$ ipython --no-banner

In [1]: import numpy as np

In [2]: import numpy.linalg as la

In [3]: np.set_printoptions(precision=4, suppress=True, linewidth=160)

In [4]: W0 = np.load("dump.npy")

In [5]: print(W0)
[[0.9855 2.038  1.9777]
 [0.9845 2.0076 2.0033]
 [1.0395 2.0214 2.0013]
 [1.0259 2.0143 1.9795]
 [0.9535 1.9941 1.9958]
 [0.9656 1.9833 2.0196]
 [0.967  2.0076 1.9778]
 [0.984  2.0104 1.9983]
 [1.0176 1.9759 2.0266]
 [1.0314 1.9765 1.9864]
 [0.9976 1.9929 1.9842]
 [1.0067 1.9983 2.0241]
 [0.9852 2.0375 1.9956]
 [0.9562 2.0278 1.9739]
 [0.9608 1.9527 1.9799]
 [0.9951 1.9868 1.986 ]
 [0.971  1.973  2.007 ]
 [0.9768 1.9914 1.9975]
 [1.0088 2.0088 2.0303]
 [1.0075 1.9863 1.9853]
 [1.0028 1.9875 2.025 ]
 [1.0072 1.9798 2.0099]
 [0.9816 1.9906 2.0122]
 [1.0206 1.9916 2.0007]
 [1.0289 2.0005 1.9821]
 [0.9631 1.9688 2.0286]
 [1.002  1.9938 1.9875]
 [1.0018 1.9913 2.0347]]

In [6]: other = np.array([[1, 1, -1], [0, -3, -1], [-2, -1, 2]])

In [7]: print(np.einsum("ij->j", W0))
[27.8282 55.8885 56.0108]

In [8]: print(la.matrix_rank(np.vstack([W0, other.T])))
3

In [9]: print(la.matrix_rank(W0 @ other))
3

In [10]: W2 = W0[[7, 26]].astype(float)

In [11]: for _ in range(4):
    ...:     lab = la.norm(W0[:, None] - W2, axis=-1).argmin(axis=1)
    ...:     W2 = np.array([W0[lab == j].mean(axis=0) for j in range(2)])
    ...: 

In [12]: print(lab)
[0 0 1 1 0 0 0 0 1 1 1 1 0 0 0 1 0 0 1 1 1 1 0 1 1 0 1 1]

In [13]: print(W2[1] - W2[0])
[ 0.041  -0.005   0.0054]

In [14]: lab = W0[:, 1] > np.median(W0[:, 1])

In [15]: u = W0[lab].mean(axis=0) - W0[~lab].mean(axis=0)

In [16]: print(((W0 - W0.mean(axis=0)) @ u > 0).astype(int))
[1 1 1 1 0 0 1 1 0 0 1 0 1 1 0 0 0 0 1 0 0 0 0 0 1 0 1 0]

In [17]: print(round(float((((W0 - W0.mean(axis=0)) @ u > 0) == lab).mean()), 4))
0.9286

In [18]: print(u)
[ 0.0016  0.0298 -0.0134]

In [19]: print(np.argsort(-np.abs(u).round(6), kind="stable"))
[1 2 0]

In [20]: vec = np.array([-2, 3, 2])

In [21]: y = W0 @ vec

In [22]: beta, lr = np.zeros(3), 1 / la.norm(W0, 2) ** 2

In [23]: for i in range(8):
    ...:     beta -= lr * W0.T @ (W0 @ beta - y)
    ...:     if i % 2 == 0: print(i, round(la.norm(W0 @ beta - y), 4))
    ...: 
0 0.3714
2 0.3714
4 0.3714
6 0.3713

In [24]: print(np.round(la.cond(W0), 4))
138.3336

In [25]: print(beta)
[0.8849 1.7802 1.7837]

In [26]: rng = np.random.default_rng(9755)

In [27]: t = np.sort(rng.uniform(-2, 2, 14))

In [28]: m1 = np.c_[t, t ** 2, t ** 3] @ np.array([[-5, 1, 2, -3, -1, -1], [2, 3, -3, -5, 0, -2], [-4, -1, -2, 1, 1, 0]])

In [29]: print(m1)
[[ 42.1903  15.0418  -1.1964 -18.2644  -4.6152  -5.0868]
 [ 30.4425  10.5385  -2.6019 -12.5565  -2.6455  -3.64  ]
 [ 25.9296   8.7917  -2.9711 -10.3369  -1.9402  -3.0564]
 [ 20.2209   6.5718  -3.2472  -7.5151  -1.1082  -2.2929]
 [ 12.5158   3.5804  -3.123   -3.7278  -0.1525  -1.2164]
 [  1.6235  -0.0256  -0.7417   0.4261   0.2558   0.1235]
 [ -0.7191   0.2144   0.2259  -0.5597  -0.1467  -0.1952]
 [ -2.049    0.8781   0.161   -2.0746  -0.3464  -0.7755]
 [ -6.4461   2.8238  -2.5765  -6.5632  -0.0824  -2.7835]
 [ -8.8881   3.5229  -4.4725  -8.3451   0.3165  -3.6909]
 [-10.8208   3.9605  -6.0012  -9.5419   0.6802  -4.3376]
 [-20.3056   5.2834 -13.4866 -13.8982   2.7344  -6.98  ]
 [-20.7507   5.3234 -13.834  -14.0621   2.8369  -7.0894]
 [-33.6852   5.9928 -23.7621 -17.9227   5.9231  -9.9369]]

In [30]: blk = np.stack([m1, 5 * m1, m1[::-1]])

In [31]: print(la.matrix_rank(blk.reshape(3, -1)))
2

In [32]: print(blk.shape)
(3, 14, 6)

In [33]: print(la.norm(blk, axis=(1, 2)))
[ 98.8588 494.2938  98.8588]

In [34]: print(np.einsum("bij,cij->bc", blk, blk))
[[  9773.0537  48865.2684  -3454.6537]
 [ 48865.2684 244326.342  -17273.2687]
 [ -3454.6537 -17273.2687   9773.0537]]

In [35]: lab = m1[:, 0] > np.median(m1[:, 0])

In [36]: u = m1[lab].mean(axis=0) - m1[~lab].mean(axis=0)

In [37]: print(np.argsort(-np.abs(u).round(6), kind="stable"))
[0 2 4 5 3 1]

In [38]: feats = np.load("mat.npy")

In [39]: print(feats)
[[ 0.809  -0.5878  0.      0.      0.      0.      0.    ]
 [ 0.5878  0.809   0.      0.      0.      0.      0.    ]
 [ 0.      0.      1.      0.      0.      0.      0.    ]
 [ 0.      0.      0.      1.      0.      0.      0.    ]
 [ 0.      0.      0.      0.      1.      0.      0.    ]
 [ 0.      0.      0.      0.      0.      1.      0.    ]
 [ 0.      0.      0.      0.      0.      0.      1.    ]]

In [40]: gram = feats.T @ feats

In [41]: print(np.allclose(gram, gram.T))
True

In [42]: print(gram.round(4) + 0)
[[1. 0. 0. 0. 0. 0. 0.]
 [0. 1. 0. 0. 0. 0. 0.]
 [0. 0. 1. 0. 0. 0. 0.]
 [0. 0. 0. 1. 0. 0. 0.]
 [0. 0. 0. 0. 1. 0. 0.]
 [0. 0. 0. 0. 0. 1. 0.]
 [0. 0. 0. 0. 0. 0. 1.]]

In [43]: print(la.svd(feats, compute_uv=False) ** 2)
[1. 1. 1. 1. 1. 1. 1.]

In [44]: print(la.eigvalsh(gram)[::-1])
[1. 1. 1. 1. 1. 1. 1.]

In [45]: E = np.load("case6.npy")

In [46]: print(E)
[[ 0  3 12  8 15  4  5]
 [ 0  2 13  7 15  6  5]
 [ 0  0  0  0  0  0  0]
 [ 0  1  8  4  9  4  3]
 [ 0  1  5  3  6  2  2]
 [ 0  0  0  0  0  0  0]]

In [47]: w1 = np.array([[-2, -3, -2, 2],
    ...:     [-3, 0, -3, 2],
    ...:     [3, 3, 1, -3],
    ...:     [-3, 2, -2, -2],
    ...:     [0, -1, 0, 1],
    ...:     [-3, -2, 3, 0],
    ...:     [-1, -3, -1, -2]])

In [48]: beta = np.array([8, 1, 7, 0])

In [49]: H = np.maximum(E @ w1 + beta, 0)

In [50]: print(H)
[[ 0 15  1  0]
 [ 0 12 13  0]
 [ 8  1  7  0]
 [ 2  7 13  0]
 [ 3  6  7  0]
 [ 8  1  7  0]]

In [51]: print(la.matrix_rank(H))
3

In [52]: W2 = np.array([[3, 3, 1], [2, -1, 1], [3, 2, -3], [-3, -1, -3]])

In [53]: print((H @ W2).round(6).argmax(axis=1))
[0 0 0 0 0 0]

In [54]: print(w1 @ W2)
[[-24  -9  -5]
 [-24 -17   0]
 [ 27  11  12]
 [ -5 -13  11]
 [ -5   0  -4]
 [ -4  -1 -14]
 [ -6   0   5]]

In [55]: J = np.load("out9.npy")

In [56]: print(J)
[[-1 -1 -1]
 [-1 -2 -2]
 [-1 -2 -3]]

In [57]: print(np.all(la.eigvalsh(J) > 0))
False

In [58]: print(round(float(la.eigvalsh(J).min()), 4))
-5.0489

In [59]: print([round(float(la.det(J[:i, :i])), 2) + 0 for i in range(1, 4)])
[-1.0, 1.0, -1.0]

In [60]: vec = np.array([-8, 6, 7, -3, -7, 3, 2])

In [61]: y = feats @ vec

In [62]: print(y)
[-9.9988  0.1518  7.     -3.     -7.      3.      2.    ]

In [63]: print(la.solve(feats.T, feats[5]))
[0. 0. 0. 0. 0. 1. 0.]

In [64]: print(la.solve(feats, y + feats[:, 4]))
[-8.  6.  7. -3. -6.  3.  2.]

In [65]: print(np.round(la.solve(feats, feats[:, 0]), 4) + 0)
[1. 0. 0. 0. 0. 0. 0.]

In [66]: print(la.solve(feats, y))
[-8.  6.  7. -3. -7.  3.  2.]

In [67]: print(la.solve(feats, 2 * y))
[-16.  12.  14.  -6. -14.   6.   4.]

In [68]: print(np.sort(la.eigvals(feats).real))
[0.809 0.809 1.    1.    1.    1.    1.   ]

In [69]: print((feats != 0).astype(int))
[[1 1 0 0 0 0 0]
 [1 1 0 0 0 0 0]
 [0 0 1 0 0 0 0]
 [0 0 0 1 0 0 0]
 [0 0 0 0 1 0 0]
 [0 0 0 0 0 1 0]
 [0 0 0 0 0 0 1]]

In [70]: print(np.flatnonzero(la.matrix_power((feats != 0) + (feats.T != 0) + np.eye(7), 7)[5]))
[5]

In [71]: print((la.matrix_power((feats != 0) + (feats.T != 0) + np.eye(7), 7) > 0).astype(int))
[[1 1 0 0 0 0 0]
 [1 1 0 0 0 0 0]
 [0 0 1 0 0 0 0]
 [0 0 0 1 0 0 0]
 [0 0 0 0 1 0 0]
 [0 0 0 0 0 1 0]
 [0 0 0 0 0 0 1]]

In [72]: arr = np.loadtxt("w.csv", delimiter=",")

In [73]: print(arr)
[[ -7. -27. -18.  11.]
 [ 14.  40.  24. -14.]
 [-13. -31. -16.  13.]
 [  2.  10.   8.   2.]]

In [74]: ev, V = la.eig(arr)

In [75]: print(np.sort(la.eigvals(arr @ arr)))
[ 4. 16. 36. 49.]

In [76]: print(np.round(arr @ V[:, 0] - ev[0] * V[:, 0], 4) + 0)
[0. 0. 0. 0.]

In [77]: print(round(float(np.prod(ev)), 4))
336.0

In [78]: other = np.array([[1, 1], [1, -1]])

In [79]: A = np.kron(other, np.kron(other, other))[rng.permutation(8)][:7]

In [80]: print(A)
[[ 1 -1  1 -1  1 -1  1 -1]
 [ 1  1  1  1 -1 -1 -1 -1]
 [ 1 -1 -1  1  1 -1 -1  1]
 [ 1  1 -1 -1  1  1 -1 -1]
 [ 1 -1  1 -1 -1  1 -1  1]
 [ 1  1 -1 -1 -1 -1  1  1]
 [ 1  1  1  1  1  1  1  1]]

In [81]: other = np.array([[3, 2], [0, 3], [0, 1], [2, 3], [0, 3], [3, 2], [0, 3], [2, 3]])

In [82]: print(np.einsum("ik,kj->ji", A, other))
[[-4  0  4  2  6  0 10]
 [-2 -2  2  0 -4  2 20]]

In [83]: other = A[0, 0] * A[1:] - np.outer(A[1:, 0], A[0])

In [84]: print(other)
[[ 0  2  0  2 -2  0 -2  0]
 [ 0  0 -2  2  0  0 -2  2]
 [ 0  2 -2  0  0  2 -2  0]
 [ 0  0  0  0 -2  2 -2  2]
 [ 0  2 -2  0 -2  0  0  2]
 [ 0  2  0  2  0  2  0  2]]

In [85]: print(la.matrix_rank(other), la.matrix_rank(A))
6 7

In [86]: print(np.flatnonzero(~other.round(6).any(axis=1)))
[]

In [87]: w1 = np.array([[1, 2, 2],
    ...:     [3, 1, 3],
    ...:     [2, 2, 1],
    ...:     [0, 2, 2],
    ...:     [0, 2, 3],
    ...:     [0, 1, 3],
    ...:     [3, 0, 2],
    ...:     [1, 0, 3]])

In [88]: beta = np.array([-5, -2, -4])

In [89]: H = np.maximum(A @ w1 + beta, 0)

In [90]: print((H > 0).astype(int))
[[0 0 0]
 [0 1 0]
 [0 0 0]
 [0 0 0]
 [0 0 0]
 [1 0 0]
 [1 1 1]]

In [91]: print((H > 0).mean(axis=0))
[0.2857 0.2857 0.1429]

In [92]: W2 = np.array([[9, 6], [-6, 0], [-5, -8]])

In [93]: print((H @ W2).round(6).argmax(axis=1))
[0 1 0 0 0 0 0]

In [94]: print(w1 @ W2)
[[-13 -10]
 [  6  -6]
 [  1   4]
 [-22 -16]
 [-27 -24]
 [-21 -24]
 [ 17   2]
 [ -6 -18]]

In [95]: t = np.radians(180)

In [96]: Rm = np.eye(8)

In [97]: Rm[0, 0] = Rm[6, 6] = np.cos(t)

In [98]: Rm[0, 6], Rm[6, 0] = -np.sin(t), np.sin(t)

In [99]: print(Rm.round(4) + 0)
[[-1.  0.  0.  0.  0.  0.  0.  0.]
 [ 0.  1.  0.  0.  0.  0.  0.  0.]
 [ 0.  0.  1.  0.  0.  0.  0.  0.]
 [ 0.  0.  0.  1.  0.  0.  0.  0.]
 [ 0.  0.  0.  0.  1.  0.  0.  0.]
 [ 0.  0.  0.  0.  0.  1.  0.  0.]
 [ 0.  0.  0.  0.  0.  0. -1.  0.]
 [ 0.  0.  0.  0.  0.  0.  0.  1.]]

In [100]: other = A @ Rm.T

In [101]: print(la.svd(A, compute_uv=False), la.svd(other, compute_uv=False))
[2.8284 2.8284 2.8284 2.8284 2.8284 2.8284 2.8284] [2.8284 2.8284 2.8284 2.8284 2.8284 2.8284 2.8284]

In [102]: print(np.allclose(A @ A.T, other @ other.T))
True

In [103]: print(np.allclose(la.norm(A, axis=1), la.norm(other, axis=1)))
True

In [104]: print(np.round(la.det(Rm), 4), np.trace(Rm))
1.0 4.0

In [105]: print(other)
[[-1. -1.  1. -1.  1. -1. -1. -1.]
 [-1.  1.  1.  1. -1. -1.  1. -1.]
 [-1. -1. -1.  1.  1. -1.  1.  1.]
 [-1.  1. -1. -1.  1.  1.  1. -1.]
 [-1. -1.  1. -1. -1.  1.  1.  1.]
 [-1.  1. -1. -1. -1. -1. -1.  1.]
 [-1.  1.  1.  1.  1.  1. -1.  1.]]

In [106]: lab = rng.integers(0, 2, 3)

In [107]: mat = (lab[:, None] == lab) * 3 + np.eye(3)

In [108]: print(mat)
[[4. 0. 0.]
 [0. 4. 3.]
 [0. 3. 4.]]

In [109]: vec = np.array([3, 2, 0])

In [110]: print(la.norm(mat @ vec) <= la.norm(mat, 2) * la.norm(vec) + 1e-9)
True

In [111]: print(mat * vec)
[[12.  0.  0.]
 [ 0.  8.  0.]
 [ 0.  6.  0.]]

In [112]: print(np.sign((mat @ vec).round(6)))
[1. 1. 1.]

In [113]: print((mat @ vec).argmax())
0

In [114]: print(mat @ np.eye(3)[0])
[4. 0. 0.]
